% python3 -q
>>> import numpy as np
>>> np.set_printoptions(precision=2, suppress=True, linewidth=100, legacy="1.25")
>>> m1 = np.load("block15.npy")
>>> print(m1)
[[-24  -9  -9 -24 -27 -27 -27 -24 -18 -12]
 [ 24   9   9  24  27  27  27  24  18  12]
 [ 24   9   9  24  27  27  27  24  18  12]
 [  0   0   0   0   0   0   0   0   0   0]
 [  0   0   0   0   0   0   0   0   0   0]
 [-16  -6  -6 -16 -18 -18 -18 -16 -12  -8]
 [  0   0   0   0   0   0   0   0   0   0]
 [  8   3   3   8   9   9   9   8   6   4]
 [-16  -6  -6 -16 -18 -18 -18 -16 -12  -8]
 [  8   3   3   8   9   9   9   8   6   4]
 [ -8  -3  -3  -8  -9  -9  -9  -8  -6  -4]
 [  0   0   0   0   0   0   0   0   0   0]]
>>> [round(float(x), 2) for x in np.linalg.svd(m1, compute_uv=False)[:3]]
[138.53, 0.0, 0.0]
>>> np.linalg.matrix_rank(m1, rtol=0.1)
1
>>> round(float(np.linalg.norm(m1, 2) / np.linalg.norm(m1)), 2)
1.0
>>> Uu, sv, VT = np.linalg.svd(m1)
>>> np.argmax(sv[:-1] / (sv[1:] + 1e-6)) + 1
1
>>> other = Uu[:, :1] @ np.diag(sv[:1]) @ VT[:1]
>>> round(np.linalg.norm(m1 - other, 2), 2), round(sv[1], 2)
(0.0, 0.0)
>>> other
array([[-24.,  -9.,  -9., -24., -27., -27., -27., -24., -18., -12.],
       [ 24.,   9.,   9.,  24.,  27.,  27.,  27.,  24.,  18.,  12.],
       [ 24.,   9.,   9.,  24.,  27.,  27.,  27.,  24.,  18.,  12.],
       [  0.,   0.,   0.,   0.,   0.,   0.,   0.,   0.,   0.,   0.],
       [  0.,   0.,   0.,   0.,   0.,   0.,   0.,   0.,   0.,   0.],
       [-16.,  -6.,  -6., -16., -18., -18., -18., -16., -12.,  -8.],
       [  0.,   0.,   0.,   0.,   0.,   0.,   0.,   0.,   0.,   0.],
       [  8.,   3.,   3.,   8.,   9.,   9.,   9.,   8.,   6.,   4.],
       [-16.,  -6.,  -6., -16., -18., -18., -18., -16., -12.,  -8.],
       [  8.,   3.,   3.,   8.,   9.,   9.,   9.,   8.,   6.,   4.],
       [ -8.,  -3.,  -3.,  -8.,  -9.,  -9.,  -9.,  -8.,  -6.,  -4.],
       [  0.,   0.,   0.,   0.,   0.,   0.,   0.,   0.,   0.,   0.]])
>>> print(round(np.linalg.norm(m1 - other) / np.linalg.norm(m1), 2))
0.0
>>> r0 = np.array([1, 4, 1])
>>> np.cross(m1[4, :3], m1[11, :3])
array([0, 0, 0])
>>> np.array([np.convolve(row, r0, "same") for row in m1])
array([[-105,  -69,  -69, -132, -159, -162, -159, -141, -108,  -66],
       [ 105,   69,   69,  132,  159,  162,  159,  141,  108,   66],
       [ 105,   69,   69,  132,  159,  162,  159,  141,  108,   66],
       [   0,    0,    0,    0,    0,    0,    0,    0,    0,    0],
       [   0,    0,    0,    0,    0,    0,    0,    0,    0,    0],
       [ -70,  -46,  -46,  -88, -106, -108, -106,  -94,  -72,  -44],
       [   0,    0,    0,    0,    0,    0,    0,    0,    0,    0],
       [  35,   23,   23,   44,   53,   54,   53,   47,   36,   22],
       [ -70,  -46,  -46,  -88, -106, -108, -106,  -94,  -72,  -44],
       [  35,   23,   23,   44,   53,   54,   53,   47,   36,   22],
       [ -35,  -23,  -23,  -44,  -53,  -54,  -53,  -47,  -36,  -22],
       [   0,    0,    0,    0,    0,    0,    0,    0,    0,    0]])
>>> Uu, sv, VT = np.linalg.svd(m1)
>>> vecs = VT[:(sv > 1e-8).sum()]
>>> rng = np.random.default_rng(68)
>>> x = m1[7] + -3 * m1[3] + rng.integers(2) * np.eye(10)[2]
>>> x
array([8., 3., 3., 8., 9., 9., 9., 8., 6., 4.])
>>> print(np.allclose(vecs.T @ vecs @ x, x))
True
>>> np.linalg.matrix_rank(np.vstack([m1, x]))
1
